$ ipython --no-banner

In [1]: import numpy as np

In [2]: import numpy.linalg as la

In [3]: np.set_printoptions(precision=2, suppress=True, linewidth=140)

In [4]: X = np.load("x.npy")

In [5]: print(X)
[[11  1  3]
 [ 1  6  0]
 [ 3  0  9]]

In [6]: u = np.array([0, 1, 3])

In [7]: M2 = X + np.outer(u, np.eye(3)[2])

In [8]: print(la.matrix_rank(la.inv(M2) - la.inv(X), tol=1e-8))
1

In [9]: rng = np.random.default_rng(511150)

In [10]: labels = rng.permutation(3)

In [11]: print(labels)
[0 1 2]

In [12]: M2 = X[labels][:, labels]

In [13]: print(np.trace(M2))
26

In [14]: print(M2)
[[11  1  3]
 [ 1  6  0]
 [ 3  0  9]]

In [15]: print(round(la.det(M2), 2), round(la.det(X[labels]), 2))
531.0 531.0

In [16]: print(np.sort(np.abs(la.eigvals(M2))))
[ 5.63  7.12 13.25]

In [17]: w, evecs = la.eigh(M2)

In [18]: x0 = np.array([-3, 0, 0])

In [19]: print(np.round(evecs * np.abs(w) @ evecs.T, 2) + 0)
[[11.  1.  3.]
 [ 1.  6.  0.]
 [ 3.  0.  9.]]

In [20]: print(x0 @ M2 @ x0 / (x0 @ x0), round(float(w[0]), 2), round(float(w[-1]), 2))
11.0 5.63 13.25

In [21]: print((np.sign(evecs[:, -1].round(6)) == np.sign(evecs[0, -1].round(6))).astype(int))
[1 1 1]

In [22]: print(np.round(evecs * np.maximum(w, 0) @ evecs.T, 2) + 0)
[[11.  1.  3.]
 [ 1.  6.  0.]
 [ 3.  0.  9.]]

In [23]: O, R = la.qr(X)

In [24]: print(O)
[[-0.96  0.07 -0.27]
 [-0.09 -1.    0.04]
 [-0.26  0.07  0.96]]

In [25]: print(np.allclose(R.T @ R, X.T @ X))
True

In [26]: print(np.abs(np.diag(R)))
[11.45  5.9   7.87]

In [27]: print(R)
[[-11.45  -1.49  -5.24]
 [  0.    -5.9    0.81]
 [  0.     0.     7.87]]

In [28]: print(np.round(O.T @ O, 2) + 0)
[[1. 0. 0.]
 [0. 1. 0.]
 [0. 0. 1.]]

In [29]: print(np.round(O @ R, 2) + 0)
[[11.  1.  3.]
 [ 1.  6.  0.]
 [ 3.  0.  9.]]

In [30]: print(np.trace(O @ O.T))
3.0

In [31]: u = np.array([1, 3, 3])

In [32]: m1 = u[np.abs(np.subtract.outer(np.arange(3), np.arange(3)))]

In [33]: print(m1)
[[1 3 3]
 [3 1 3]
 [3 3 1]]

In [34]: # symmetric, so the eigenvalues are real

In [35]: print(round(float(np.abs(la.eigvals(m1)).max()), 2))
7.0

In [36]: print(np.sort(np.abs(la.eigvals(m1))))
[2. 2. 7.]

In [37]: print(np.allclose(m1, m1.T))
True

In [38]: la.determinant(m1)
AttributeError: module 'numpy.linalg' has no attribute 'determinant'


In [39]: print((m1 + m1.T) / 2)
[[1. 3. 3.]
 [3. 1. 3.]
 [3. 3. 1.]]

In [40]: print(m1 @ m1)
[[19 15 15]
 [15 19 15]
 [15 15 19]]

In [41]: print(np.round(la.det(m1), 2))
28.0

In [42]: print(np.trace(m1))
3

In [43]: print(m1 @ (-1.0) ** np.arange(3))
[1. 5. 1.]

In [44]: x0 = np.array([-2, 1, 1])

In [45]: y = m1 @ x0

In [46]: print(y)
[ 4 -2 -2]

In [47]: print(la.solve(m1, y + m1[:, 0]))
[-1.  1.  1.]

In [48]: K = np.load("block7.npy")

In [49]: print(K)
[[ 1  0  0  0]
 [-5  1  0  0]
 [-7  8  1  0]
 [ 3 -7  0  1]]

In [50]: # triangular

In [51]: print(round(la.det(2 * K), 2), np.round(la.det(K), 2))
16.0 1.0

In [52]: print(np.einsum("ij,ji->", K, K))
4

In [53]: print(la.eigvals(K))
[1. 1. 1. 1.]

In [54]: print(np.poly(K))
[ 1. -4.  6. -4.  1.]

In [55]: print(K @ K)
[[  1   0   0   0]
 [-10   1   0   0]
 [-54  16   1   0]
 [ 41 -14   0   1]]

In [56]: la.determinant(K)
AttributeError: module 'numpy.linalg' has no attribute 'determinant'


In [57]: print(np.allclose(K, K.T))
False

In [58]: print(round(la.det(K), 2))
1.0

In [59]: assert K == K.T
ValueError: The truth value of an array with more than one element is ambiguous. Use a.any() or a.all()


In [60]: print(np.allclose(K @ K.T, K.T @ K))
False

In [61]: print(la.matrix_power(K, 3))
[[   1    0    0    0]
 [ -15    1    0    0]
 [-141   24    1    0]
 [ 114  -21    0    1]]

In [62]: print((K + K.T) / 2)
[[ 1.  -2.5 -3.5  1.5]
 [-2.5  1.   4.  -3.5]
 [-3.5  4.   1.   0. ]
 [ 1.5 -3.5  0.   1. ]]

In [63]: proj = np.triu(np.array([[-9, 6, -3, 8], [8, -3, 9, -2], [0, 9, -4, -7], [-2, -6, 3, -9]]), 1) + np.eye(4)

In [64]: M2 = proj @ K @ la.inv(proj)

In [65]: print(np.poly(M2))
[ 1. -4.  6. -4.  1.]

In [66]: print(M2)
[[    16.   -170.   1575.  10565.]
 [   -74.    531.  -4992. -33292.]
 [   -28.    225.  -2108. -14089.]
 [     3.    -25.    234.   1565.]]

In [67]: print(np.trace(M2), np.trace(K))
4.0 4

In [68]: print(la.matrix_rank(K - K[0, 0] * np.eye(4)))
2

In [69]: print(la.matrix_power(K - np.diag(np.diag(K)), 4))
[[0 0 0 0]
 [0 0 0 0]
 [0 0 0 0]
 [0 0 0 0]]

In [70]: A = np.load("mat.npy")

In [71]: print(A)
[[0 0 0 0]
 [0 2 0 0]
 [0 0 0 0]
 [0 0 0 2]]

In [72]: print(round(np.abs(la.eigvals(A)).max(), 2))
2.0

In [73]: print(A @ A)
[[0 0 0 0]
 [0 4 0 0]
 [0 0 0 0]
 [0 0 0 4]]

In [74]: assert A == A.T
ValueError: The truth value of an array with more than one element is ambiguous. Use a.any() or a.all()


In [75]: print(np.round(la.det(A), 2))
0.0

In [76]: x0 = np.array([0, 3, 1, 1])

In [77]: print(np.sign((A @ x0).round(6)))
[0 1 0 1]

In [78]: print(la.norm(A @ x0) <= la.norm(A, 2) * la.norm(x0) + 1e-9)
True

In [79]: print(A @ np.eye(4)[1])
[0. 2. 0. 0.]

In [80]: print(A * x0)
[[0 0 0 0]
 [0 6 0 0]
 [0 0 0 0]
 [0 0 0 2]]

In [81]: print(A @ np.ones(4))
[0. 2. 0. 2.]

In [82]: Uu, sv, Vt = la.svd(A)

In [83]: evecs = Vt[:(sv > 1e-8).sum()]

In [84]: x0 = A[3] + 2 * A[2] + rng.integers(2) * np.eye(4)[2]

In [85]: print(x0)
[0. 0. 1. 2.]

In [86]: print(np.diag(evecs.T @ evecs))
[0. 1. 0. 1.]

In [87]: print(la.matrix_rank(np.vstack([A, x0])))
3
